$ ipython --no-banner

In [1]: import numpy as np

In [2]: np.set_printoptions(precision=1, suppress=True, linewidth=100)

In [3]: def tidy(a):
   ...:     return np.round(a, 1) + 0
   ...: 

In [4]: K = np.load("data.npy")

In [5]: K
Out[5]: 
array([[-1,  0,  3, -1, -3,  1,  1,  2, -1,  2],
       [-3,  3, -2,  3,  3, -1,  2, -3,  2, -3],
       [ 0,  3,  2, -2,  0,  1,  0,  3, -1, -2],
       [ 1,  3,  1,  0, -1,  3,  1,  0, -1,  0],
       [ 3,  0, -2,  2, -2, -3,  3, -1,  3,  2],
       [-3, -1,  0, -1, -2,  3,  1, -3,  0, -2],
       [ 0,  2,  1, -3,  0,  1, -1, -3, -1,  1],
       [ 0,  3,  2, -2,  0,  1,  0,  3, -1, -2]])

In [6]: A2 = K / np.sqrt((K ** 2).mean(axis=1, keepdims=True))

In [7]: np.linalg.matrix_rank(K - K.mean(axis=1, keepdims=True))
Out[7]: np.int64(7)

In [8]: tidy(np.linalg.norm(A2, axis=1))
Out[8]: array([3.2, 3.2, 3.2, 3.2, 3.2, 3.2, 3.2, 3.2])

In [9]: tidy(A2[3])
Out[9]: array([ 0.7,  2. ,  0.7,  0. , -0.7,  2. ,  0.7,  0. , -0.7,  0. ])

In [10]: G = K.T @ K

In [11]: np.allclose(G, G.T)
Out[11]: True

In [12]: (K @ K.T).shape
Out[12]: (8, 8)

In [13]: np.diag(G)
Out[13]: array([29, 41, 27, 32, 27, 32, 17, 50, 18, 30])

In [14]: np.allclose(K[:-1].T @ np.linalg.lstsq(K[:-1].T, K[-1])[0], K[-1])
Out[14]: True

In [15]: tidy(K @ np.linalg.pinv(K) @ K)
Out[15]: 
array([[-1.,  0.,  3., -1., -3.,  1.,  1.,  2., -1.,  2.],
       [-3.,  3., -2.,  3.,  3., -1.,  2., -3.,  2., -3.],
       [ 0.,  3.,  2., -2.,  0.,  1.,  0.,  3., -1., -2.],
       [ 1.,  3.,  1.,  0., -1.,  3.,  1.,  0., -1.,  0.],
       [ 3.,  0., -2.,  2., -2., -3.,  3., -1.,  3.,  2.],
       [-3., -1.,  0., -1., -2.,  3.,  1., -3.,  0., -2.],
       [ 0.,  2.,  1., -3.,  0.,  1., -1., -3., -1.,  1.],
       [ 0.,  3.,  2., -2.,  0.,  1.,  0.,  3., -1., -2.]])

In [16]: tidy(np.trace(np.linalg.pinv(K) @ K))
Out[16]: np.float64(7.0)

In [17]: X = np.loadtxt("dump.csv", delimiter=",")

In [18]: X
Out[18]: 
array([[0., 0., 0., 0., 0., 0., 1., 0., 0.],
       [0., 0., 0., 1., 0., 0., 0., 0., 0.],
       [0., 0., 0., 0., 0., 1., 0., 0., 0.],
       [0., 0., 1., 0., 0., 0., 0., 0., 0.],
       [1., 0., 0., 0., 0., 0., 0., 0., 0.],
       [0., 0., 0., 0., 1., 0., 0., 0., 0.],
       [0., 1., 0., 0., 0., 0., 0., 0., 0.],
       [0., 0., 0., 0., 0., 0., 0., 1., 0.],
       [0., 0., 0., 0., 0., 0., 0., 0., 1.]])

In [19]: A2 = np.linalg.inv(X)

In [20]: tidy(np.linalg.det(X) * A2)
Out[20]: 
array([[0., 0., 0., 0., 1., 0., 0., 0., 0.],
       [0., 0., 0., 0., 0., 0., 1., 0., 0.],
       [0., 0., 0., 1., 0., 0., 0., 0., 0.],
       [0., 1., 0., 0., 0., 0., 0., 0., 0.],
       [0., 0., 0., 0., 0., 1., 0., 0., 0.],
       [0., 0., 1., 0., 0., 0., 0., 0., 0.],
       [1., 0., 0., 0., 0., 0., 0., 0., 0.],
       [0., 0., 0., 0., 0., 0., 0., 1., 0.],
       [0., 0., 0., 0., 0., 0., 0., 0., 1.]])

In [21]: A2
Out[21]: 
array([[0., 0., 0., 0., 1., 0., 0., 0., 0.],
       [0., 0., 0., 0., 0., 0., 1., 0., 0.],
       [0., 0., 0., 1., 0., 0., 0., 0., 0.],
       [0., 1., 0., 0., 0., 0., 0., 0., 0.],
       [0., 0., 0., 0., 0., 1., 0., 0., 0.],
       [0., 0., 1., 0., 0., 0., 0., 0., 0.],
       [1., 0., 0., 0., 0., 0., 0., 0., 0.],
       [0., 0., 0., 0., 0., 0., 0., 1., 0.],
       [0., 0., 0., 0., 0., 0., 0., 0., 1.]])

In [22]: X @ A2
Out[22]: 
array([[1., 0., 0., 0., 0., 0., 0., 0., 0.],
       [0., 1., 0., 0., 0., 0., 0., 0., 0.],
       [0., 0., 1., 0., 0., 0., 0., 0., 0.],
       [0., 0., 0., 1., 0., 0., 0., 0., 0.],
       [0., 0., 0., 0., 1., 0., 0., 0., 0.],
       [0., 0., 0., 0., 0., 1., 0., 0., 0.],
       [0., 0., 0., 0., 0., 0., 1., 0., 0.],
       [0., 0., 0., 0., 0., 0., 0., 1., 0.],
       [0., 0., 0., 0., 0., 0., 0., 0., 1.]])
